% ipython --no-banner

In [1]: import numpy as np

In [2]: np.set_printoptions(precision=1, suppress=True, linewidth=100)

In [3]: W0 = np.load("arr.npy")

In [4]: W0
Out[4]: 
array([[ 21,   9,  27,  15,  27,  21,   9,  15],
       [  0,   0,   0,   0,   0,   0,   0,   0],
       [  7,   3,   9,   5,   9,   7,   3,   5],
       [ 14,   6,  18,  10,  18,  14,   6,  10],
       [-21,  -9, -27, -15, -27, -21,  -9, -15],
       [ 21,   9,  27,  15,  27,  21,   9,  15],
       [ -7,  -3,  -9,  -5,  -9,  -7,  -3,  -5],
       [ 14,   6,  18,  10,  18,  14,   6,  10],
       [ -7,  -3,  -9,  -5,  -9,  -7,  -3,  -5]])

In [5]: # looks like rank 1

In [6]: np.unique(W0.round(6), axis=0).shape
Out[6]: (6, 8)

In [7]: np.linalg.lstsq(W0[:-1].T, W0[-1])[2]
Out[7]: np.int32(1)

In [8]: round(np.trace(np.linalg.pinv(W0) @ W0), 1)
Out[8]: np.float64(1.0)

In [9]: try:
   ...:     np.linalg.inv(W0)
   ...: except np.linalg.LinAlgError as e:
   ...:     print(repr(e))
   ...: 
LinAlgError('Last 2 dimensions of the array must be square')

In [10]: np.allclose(W0[:-1].T @ np.linalg.lstsq(W0[:-1].T, W0[-1])[0], W0[-1])
Out[10]: True

In [11]: rank = np.linalg.matrix_rank(W0)

In [12]: rank
Out[12]: np.int64(1)

In [13]: N = np.linalg.svd(W0)[2][rank:].T

In [14]: np.round(N @ N.T, 1) + 0
Out[14]: 
array([[ 0.9, -0.1, -0.2, -0.1, -0.2, -0.1, -0.1, -0.1],
       [-0.1,  1. , -0.1,  0. , -0.1, -0.1,  0. ,  0. ],
       [-0.2, -0.1,  0.8, -0.1, -0.2, -0.2, -0.1, -0.1],
       [-0.1,  0. , -0.1,  0.9, -0.1, -0.1,  0. , -0.1],
       [-0.2, -0.1, -0.2, -0.1,  0.8, -0.2, -0.1, -0.1],
       [-0.1, -0.1, -0.2, -0.1, -0.2,  0.9, -0.1, -0.1],
       [-0.1,  0. , -0.1,  0. , -0.1, -0.1,  1. ,  0. ],
       [-0.1,  0. , -0.1, -0.1, -0.1, -0.1,  0. ,  0.9]])

In [15]: np.linalg.matrix_rank(W0.T @ W0), np.linalg.matrix_rank(W0 @ W0.T)
Out[15]: (np.int64(1), np.int64(1))

In [16]: [int(np.linalg.matrix_rank(W0[:i])) for i in range(1, len(W0) + 1)]
Out[16]: [1, 1, 1, 1, 1, 1, 1, 1, 1]
